$ python3 -q
>>> import numpy as np
>>> from numpy import linalg as LA
>>> np.set_printoptions(precision=1, suppress=True, linewidth=160)
>>> J = np.array([[3, 4, 5, 6, 7],
...     [8, 9, 10, 11, 12],
...     [13, 14, 15, 16, 17],
...     [18, 19, 20, 21, 22],
...     [23, 24, 25, 26, 27]])
>>> rng = np.random.default_rng(237393)
>>> labels = rng.permutation(5)
>>> labels
array([0, 2, 1, 4, 3])
>>> out = J[labels][:, labels]
>>> np.round(np.sort(np.abs(LA.eigvals(out))), 1) + 0
array([ 0. ,  0. ,  0. ,  3.2, 78.2])
>>> np.trace(out)
np.int64(75)
>>> np.diag(out)
array([ 3, 15,  9, 27, 21])
>>> np.round(LA.det(out), 1), round(float(LA.det(J[labels])), 1)
(np.float64(0.0), -0.0)
>>> P = np.triu(np.array([[2, 2, -2, 2, -1],
...     [1, 0, -2, -1, -2],
...     [-1, 1, 2, 1, 1],
...     [1, -2, 0, 1, 2],
...     [2, 2, 0, 2, 1]]), 1) + np.eye(5)
>>> out = P @ J @ LA.inv(P)
>>> P @ J - J @ P
array([[   3.,   -2.,   19.,   -1.,    1.],
       [ -90., -111.,  -66., -122., -116.],
       [  41.,   17.,   99.,   20.,   43.],
       [  46.,   12.,  124.,   15.,   48.],
       [   0.,  -46.,   94.,  -47.,   -6.]])
>>> np.round(LA.det(out), 1)
np.float64(0.0)
>>> np.round(np.poly(out), 1) + 0
array([   1.,  -75., -250.,    0.,    0.,    0.])
>>> M = np.load("w.npy")
>>> M
array([[0, 0, 0, 1, 0],
       [0, 0, 0, 0, 0],
       [0, 0, 0, 0, 1],
       [1, 0, 0, 0, 0],
       [0, 0, 1, 0, 0]])
>>> # splits into 3 blocks
>>> np.flatnonzero(LA.matrix_power((M != 0) + (M.T != 0) + np.eye(5), 5)[4])
array([2, 4])
>>> (LA.matrix_power((M != 0) + (M.T != 0) + np.eye(5), 5) > 0).astype(int)
array([[1, 0, 0, 1, 0],
       [0, 1, 0, 0, 0],
       [0, 0, 1, 0, 1],
       [1, 0, 0, 1, 0],
       [0, 0, 1, 0, 1]])
>>> M @ M
array([[1, 0, 0, 0, 0],
       [0, 0, 0, 0, 0],
       [0, 0, 1, 0, 0],
       [0, 0, 0, 1, 0],
       [0, 0, 0, 0, 1]])
>>> np.sort(LA.eigvals(M).real)
array([-1., -1.,  0.,  1.,  1.])
>>> ang = np.radians(180)
>>> R = np.eye(5)
>>> R[4, 4] = R[2, 2] = np.cos(ang)
>>> R[4, 2], R[2, 4] = -np.sin(ang), np.sin(ang)
>>> R.round(1) + 0
array([[ 1.,  0.,  0.,  0.,  0.],
       [ 0.,  1.,  0.,  0.,  0.],
       [ 0.,  0., -1.,  0.,  0.],
       [ 0.,  0.,  0.,  1.,  0.],
       [ 0.,  0.,  0.,  0., -1.]])
>>> out = M @ R.T
>>> np.allclose(LA.norm(M, axis=1), LA.norm(out, axis=1))
True
>>> np.abs(out - M).max(axis=0)
array([0., 0., 2., 0., 2.])
>>> rk = LA.matrix_rank(M)
>>> rk
np.int64(4)
>>> null = LA.svd(M)[2][rk:].T
>>> null.shape
(5, 1)
>>> null[:, 0] / null[np.abs(null[:, 0]).round(6).argmax(), 0]
array([0., 1., 0., 0., 0.])
>>> M[:, 0] @ M[:, 4]
np.int64(0)
>>> M @ M.T
array([[1, 0, 0, 0, 0],
       [0, 0, 0, 0, 0],
       [0, 0, 1, 0, 0],
       [0, 0, 0, 1, 0],
       [0, 0, 0, 0, 1]])
>>> M.T @ M
array([[1, 0, 0, 0, 0],
       [0, 0, 0, 0, 0],
       [0, 0, 1, 0, 0],
       [0, 0, 0, 1, 0],
       [0, 0, 0, 0, 1]])
>>> np.round(np.trace(LA.pinv(J) @ J), 1)
np.float64(2.0)
>>> np.allclose(J[:-1].T @ LA.lstsq(J[:-1].T, J[-1])[0], J[-1])
True
>>> J @ LA.pinv(J) @ J
array([[ 3.,  4.,  5.,  6.,  7.],
       [ 8.,  9., 10., 11., 12.],
       [13., 14., 15., 16., 17.],
       [18., 19., 20., 21., 22.],
       [23., 24., 25., 26., 27.]])
>>> LA.lstsq(J[:-1].T, J[-1])[2]
np.int32(2)
>>> np.abs(np.diag(LA.qr(J)[1])) > 1e-9
array([ True,  True, False, False, False])
>>> A = np.array([[0, 1, 0, 0, 0],
...     [1, 0, 0, 0, 0],
...     [0, 0, 0, 0, 0],
...     [0, 0, 0, 0, 0],
...     [0, 0, 0, 0, 0]])
>>> ev, V = LA.eigh(A)
>>> x = np.array([5, 1, 2, 5, 1])
>>> LA.eigvalsh(A[1:, 1:])
array([0., 0., 0., 0.])
>>> np.round(V * np.abs(ev) @ V.T, 1) + 0
array([[1., 0., 0., 0., 0.],
       [0., 1., 0., 0., 0.],
       [0., 0., 0., 0., 0.],
       [0., 0., 0., 0., 0.],
       [0., 0., 0., 0., 0.]])
>>> blk = np.stack([A, 3 * A, A[::-1]])
>>> LA.norm(blk, axis=(1, 2))
array([1.4, 4.2, 1.4])
>>> LA.matrix_rank(blk)
array([2, 2, 2])
>>> blk.shape
(3, 5, 5)
>>> np.sort(LA.eigvals(A).real)
array([-1.,  0.,  0.,  0.,  1.])
>>> round(LA.det(A), 1)
np.float64(0.0)
>>> np.sort(np.abs(LA.eigvals(A)))
array([0., 0., 0., 1., 1.])
>>> np.allclose(A, A.T)
True
>>> E = np.array([[0.0, 0.0, 0.0], [0.0, 0.0, -1.0], [0.0, -1.0, 0.0]])
>>> # looks like rank 2
>>> rk = LA.matrix_rank(E)
>>> rk
np.int64(2)
>>> null = LA.svd(E)[2][rk:].T
>>> E @ null
array([[0.],
       [0.],
       [0.]])
>>> LA.matrix_rank(E.T @ E), LA.matrix_rank(E @ E.T)
(np.int64(2), np.int64(2))
>>> ev, V = LA.eigvalsh(E)
Traceback (most recent call last):
  File "<python-input-65>", line 1, in <module>
    ev, V = LA.eigvalsh(E)
    ^^^^^
ValueError: too many values to unpack (expected 2)
>>> ev, V = LA.eigh(E)
>>> LA.svd(E, compute_uv=False)
array([1., 1., 0.])
>>> np.unique(ev.round(6) + 0, return_counts=True)[1]
array([1, 1, 1])
>>> np.abs(V[:, -1])
array([0. , 0.7, 0.7])
>>> np.round(V @ np.diag(ev) @ V.T, 1) + 0
array([[ 0.,  0.,  0.],
       [ 0.,  0., -1.],
       [ 0., -1.,  0.]])
>>> np.round(V.T @ V, 1) + 0
array([[1., 0., 0.],
       [0., 1., 0.],
       [0., 0., 1.]])
>>> np.round(V.T @ E @ V, 1) + 0
array([[-1.,  0.,  0.],
       [ 0.,  0.,  0.],
       [ 0.,  0.,  1.]])
>>> LA.eigvalsh(E + 4 * np.eye(3))
array([3., 4., 5.])
>>> E @ E.T
array([[0., 0., 0.],
       [0., 1., 0.],
       [0., 0., 1.]])
>>> E.T @ E
array([[0., 0., 0.],
       [0., 1., 0.],
       [0., 0., 1.]])
